$ python3 -q
>>> import numpy as np
>>> np.set_printoptions(suppress=True, linewidth=160)
>>> t = np.deg2rad(15)
>>> F = np.eye(5)
>>> F[np.ix_([4, 1], [4, 1])] = [[np.cos(t), -np.sin(t)], [np.sin(t), np.cos(t)]]
>>> F.round(2)
array([[ 1.  ,  0.  ,  0.  ,  0.  ,  0.  ],
       [ 0.  ,  0.97,  0.  ,  0.  ,  0.26],
       [ 0.  ,  0.  ,  1.  ,  0.  ,  0.  ],
       [ 0.  ,  0.  ,  0.  ,  1.  ,  0.  ],
       [ 0.  , -0.26,  0.  ,  0.  ,  0.97]])
>>> q, evecs = np.linalg.qr(F[:, :3])[0], np.linalg.qr(F[:, 3:])[0]
>>> sig = np.linalg.svd(q.T @ evecs, compute_uv=False)
>>> sig.round(2) + 0
array([0., 0.])
>>> round(np.linalg.norm(q @ q.T - evecs @ evecs.T, 2), 2)
np.float64(1.0)
>>> P = np.triu(np.array([[-3, 2, 1, -1, 8],
...     [8, -1, -6, -3, 5],
...     [3, -7, -9, 4, -8],
...     [5, -7, -8, 0, -1],
...     [5, -9, 5, 1, 4]]), 1) + np.eye(5)
>>> Y = P @ F @ np.linalg.inv(P)
>>> np.linalg.matrix_rank(Y)
np.int64(5)
>>> x0 = np.array([3, 2, 2, 0, 1])
>>> target = F @ x0
>>> target.round(2)
array([3.  , 2.19, 2.  , 0.  , 0.45])
>>> np.round(np.linalg.solve(F.T, F[0]), 2)
array([1., 0., 0., 0., 0.])
>>> np.round(np.linalg.matrix_power(F, 2), 2)
array([[ 1.  ,  0.  ,  0.  ,  0.  ,  0.  ],
       [ 0.  ,  0.87,  0.  ,  0.  ,  0.5 ],
       [ 0.  ,  0.  ,  1.  ,  0.  ,  0.  ],
       [ 0.  ,  0.  ,  0.  ,  1.  ,  0.  ],
       [ 0.  , -0.5 ,  0.  ,  0.  ,  0.87]])
>>> np.round(np.sort(np.abs(np.linalg.eigvals(F))), 2)
array([1., 1., 1., 1., 1.])
>>> np.round(np.linalg.det(F), 2)
np.float64(1.0)
>>> K = np.load("layer12.npy")
>>> K
array([[3, 3, 0, 3],
       [3, 3, 0, 3],
       [2, 1, 0, 0],
       [0, 0, 0, 0],
       [1, 0, 0, 0],
       [2, 1, 0, 0],
       [1, 0, 0, 0],
       [4, 5, 0, 6],
       [0, 0, 0, 0],
       [3, 3, 0, 3],
       [0, 0, 0, 0],
       [3, 3, 0, 3],
       [2, 1, 0, 0],
       [0, 0, 0, 0],
       [3, 3, 0, 3],
       [0, 0, 0, 0]])
>>> np.round(np.linalg.norm(K, 2) / np.linalg.norm(K), 2)
np.float64(0.98)
>>> np.linalg.cond(K) > 100
np.True_
>>> np.linalg.matrix_rank(K, rtol=0.1)
np.int64(2)
>>> np.round(K @ np.linalg.pinv(K) @ K, 2) + 0
array([[3., 3., 0., 3.],
       [3., 3., 0., 3.],
       [2., 1., 0., 0.],
       [0., 0., 0., 0.],
       [1., 0., 0., 0.],
       [2., 1., 0., 0.],
       [1., 0., 0., 0.],
       [4., 5., 0., 6.],
       [0., 0., 0., 0.],
       [3., 3., 0., 3.],
       [0., 0., 0., 0.],
       [3., 3., 0., 3.],
       [2., 1., 0., 0.],
       [0., 0., 0., 0.],
       [3., 3., 0., 3.],
       [0., 0., 0., 0.]])
>>> np.unique(K.round(6), axis=0).shape
(5, 4)
>>> np.abs(np.diag(np.linalg.qr(K)[1])) > 1e-9
array([ True,  True, False,  True])
>>> np.allclose(K[:-1].T @ np.linalg.lstsq(K[:-1].T, K[-1])[0], K[-1])
True
>>> K @ K
Traceback (most recent call last):
  File "<python-input-29>", line 1, in <module>
    K @ K
    ~~^~~
ValueError: matmul: Input operand 1 has a mismatch in its core dimension 0, with gufunc signature (n?,k),(k,m?)->(n?,m?) (size 16 is different from 4)
>>> C2 = K.T @ K
>>> np.round(np.linalg.eigvalsh(C2)[::-1], 2) + 0
array([219.75,   8.96,   0.29,   0.  ])
>>> np.linalg.matrix_rank(C2)
np.int64(3)
>>> C2
array([[75, 71,  0, 69],
       [71, 73,  0, 75],
       [ 0,  0,  0,  0],
       [69, 75,  0, 81]])
>>> np.trace(C2), (K ** 2).sum()
(np.int64(229), np.int64(229))
>>> arr = np.load("dump.npy")
>>> arr
array([[  0,  -7,   8,   9,  -7],
       [  7,   0,  12,  -7,   6],
       [ -8, -12,   0, -15,  -3],
       [ -9,   7,  15,   0,   1],
       [  7,  -6,   3,  -1,   0]])
>>> t = np.radians(30)
>>> R = np.eye(5)
>>> R[0, 0] = R[2, 2] = np.cos(t)
>>> R[0, 2], R[2, 0] = -np.sin(t), np.sin(t)
>>> R.round(2)
array([[ 0.87,  0.  , -0.5 ,  0.  ,  0.  ],
       [ 0.  ,  1.  ,  0.  ,  0.  ,  0.  ],
       [ 0.5 ,  0.  ,  0.87,  0.  ,  0.  ],
       [ 0.  ,  0.  ,  0.  ,  1.  ,  0.  ],
       [ 0.  ,  0.  ,  0.  ,  0.  ,  1.  ]])
>>> Y = arr @ R.T
>>> Y.round(2)
array([[ -4.  ,  -7.  ,   6.93,   9.  ,  -7.  ],
       [  0.06,   0.  ,  13.89,  -7.  ,   6.  ],
       [ -6.93, -12.  ,  -4.  , -15.  ,  -3.  ],
       [-15.29,   7.  ,   8.49,   0.  ,   1.  ],
       [  4.56,  -6.  ,   6.1 ,  -1.  ,   0.  ]])
>>> np.allclose(np.linalg.norm(arr, axis=1), np.linalg.norm(Y, axis=1))
True
